% python3 -q
>>> import numpy as np
>>> from numpy import linalg as LA
>>> np.set_printoptions(precision=3, suppress=True, linewidth=140, floatmode="fixed")
>>> def rd(a):
...     return np.round(a, 3) + 0
... 
>>> W0 = np.loadtxt("a.csv", delimiter=",")
>>> print(W0)
[[ 1.000 -3.000  0.000 -5.000]
 [ 0.000 -2.000  0.000 -4.000]
 [ 0.000  0.000  5.000  3.000]
 [ 0.000  0.000  0.000  3.000]]
>>> vec = np.array([1, 0, 1, 3])
>>> print(W0 @ np.eye(4)[1])
[-3.000 -2.000  0.000  0.000]
>>> print(np.einsum("ij,j->i", W0, vec))
[-14.000 -12.000  14.000   9.000]
>>> print((W0 * vec).sum(axis=1))
[-14.000 -12.000  14.000   9.000]
>>> print(W0 * vec)
[[  1.000  -0.000   0.000 -15.000]
 [  0.000  -0.000   0.000 -12.000]
 [  0.000   0.000   5.000   9.000]
 [  0.000   0.000   0.000   9.000]]
>>> print(W0 @ np.ones(4))
[-7.000 -6.000  8.000  3.000]
>>> A = np.load("case6.npy")
>>> print(A)
[[ 15.000  -8.000  -4.000  -4.000]
 [  0.000  -1.000   0.000   0.000]
 [ 16.000  -8.000  -5.000  -4.000]
 [ 32.000 -16.000  -8.000  -9.000]]
>>> other = np.array([[0, 2], [1, 1]])
>>> C = np.kron(other, W0)
>>> print(C)
[[  0.000  -0.000   0.000  -0.000   2.000  -6.000   0.000 -10.000]
 [  0.000  -0.000   0.000  -0.000   0.000  -4.000   0.000  -8.000]
 [  0.000   0.000   0.000   0.000   0.000   0.000  10.000   6.000]
 [  0.000   0.000   0.000   0.000   0.000   0.000   0.000   6.000]
 [  1.000  -3.000   0.000  -5.000   1.000  -3.000   0.000  -5.000]
 [  0.000  -2.000   0.000  -4.000   0.000  -2.000   0.000  -4.000]
 [  0.000   0.000   5.000   3.000   0.000   0.000   5.000   3.000]
 [  0.000   0.000   0.000   3.000   0.000   0.000   0.000   3.000]]
>>> print(LA.matrix_rank(C))
8
>>> print(C.shape)
(8, 8)
>>> other = LA.inv(A)
>>> print(rd(LA.cond(A)))
701.999
>>> E = np.loadtxt("x.csv", delimiter=",")
>>> print(E)
[[-0.735  0.995 -0.939  0.197  0.989  0.995 -0.635  1.000]
 [ 0.994 -0.971  0.786  0.470 -0.735 -0.945  0.978 -0.994]
 [-0.952 -0.883  0.890 -0.999  0.735 -0.762 -0.953 -0.977]
 [ 0.994  0.999 -0.010  1.000  0.254  0.778  0.892  1.000]
 [ 0.300  0.572 -0.060 -0.623  0.926  0.635  0.010  0.740]
 [ 0.887 -0.943  0.336 -0.363 -0.485 -0.757  0.874 -0.978]
 [ 0.515  0.363  0.941  0.989 -0.977 -0.952 -0.319 -0.363]
 [ 0.744  0.982  0.856  0.995 -0.235 -0.310 -0.363  0.982]
 [ 1.000  0.680  0.438  1.000 -0.989 -0.814  0.998  0.670]
 [ 0.998 -0.789 -0.515 -0.711  0.975  0.572  0.995 -0.635]
 [ 1.000 -0.501 -0.501  0.994 -0.363 -0.100  0.999 -0.282]
 [-1.000 -0.966 -0.149 -0.999 -0.901 -0.629 -0.998 -0.992]
 [-0.922  0.786 -0.726  0.040  0.139  0.786 -0.778  0.919]
 [ 0.380 -0.454  0.927 -0.515  0.040 -0.856 -0.354 -0.837]]
>>> vec = np.array([-8, -6, -6, 1, 9, 5, 3, 9])
>>> y = E @ vec
>>> print(rd(LA.pinv(E) @ E))
[[1.000 0.000 0.000 0.000 0.000 0.000 0.000 0.000]
 [0.000 1.000 0.000 0.000 0.000 0.000 0.000 0.000]
 [0.000 0.000 1.000 0.000 0.000 0.000 0.000 0.000]
 [0.000 0.000 0.000 1.000 0.000 0.000 0.000 0.000]
 [0.000 0.000 0.000 0.000 1.000 0.000 0.000 0.000]
 [0.000 0.000 0.000 0.000 0.000 1.000 0.000 0.000]
 [0.000 0.000 0.000 0.000 0.000 0.000 1.000 0.000]
 [0.000 0.000 0.000 0.000 0.000 0.000 0.000 1.000]]
>>> rng = np.random.default_rng(53104)
>>> y = y + 0.1 * rng.normal(size=14)
>>> print(rd(y))
[ 26.668 -23.658  -2.399   5.004  12.068 -18.217 -28.853 -11.925 -17.585   7.848  -4.313  -9.558  18.206 -18.781]
>>> coef, *_ = LA.lstsq(E, y)
>>> print([round(float(LA.norm(LA.solve(E.T @ E + lam * np.eye(8), E.T @ y))), 2) for lam in (0, 1, 10, 100)])
[18.31, 13.27, 8.95, 2.43]
>>> print(rd(LA.norm(y - E @ coef)))
0.273
>>> print(rd(coef))
[-8.087 -6.038 -5.911  0.994  8.942  5.040  3.088  9.084]
>>> T = np.stack([E, -2 * E, E[::-1]])
>>> print(rd(LA.norm(T, axis=(1, 2))))
[ 8.219 16.439  8.219]
>>> print(LA.matrix_rank(T.reshape(3, -1)))
2
>>> print((T @ E.T).shape)
(3, 14, 14)
>>> print(LA.matrix_rank(T))
[8 8 8]
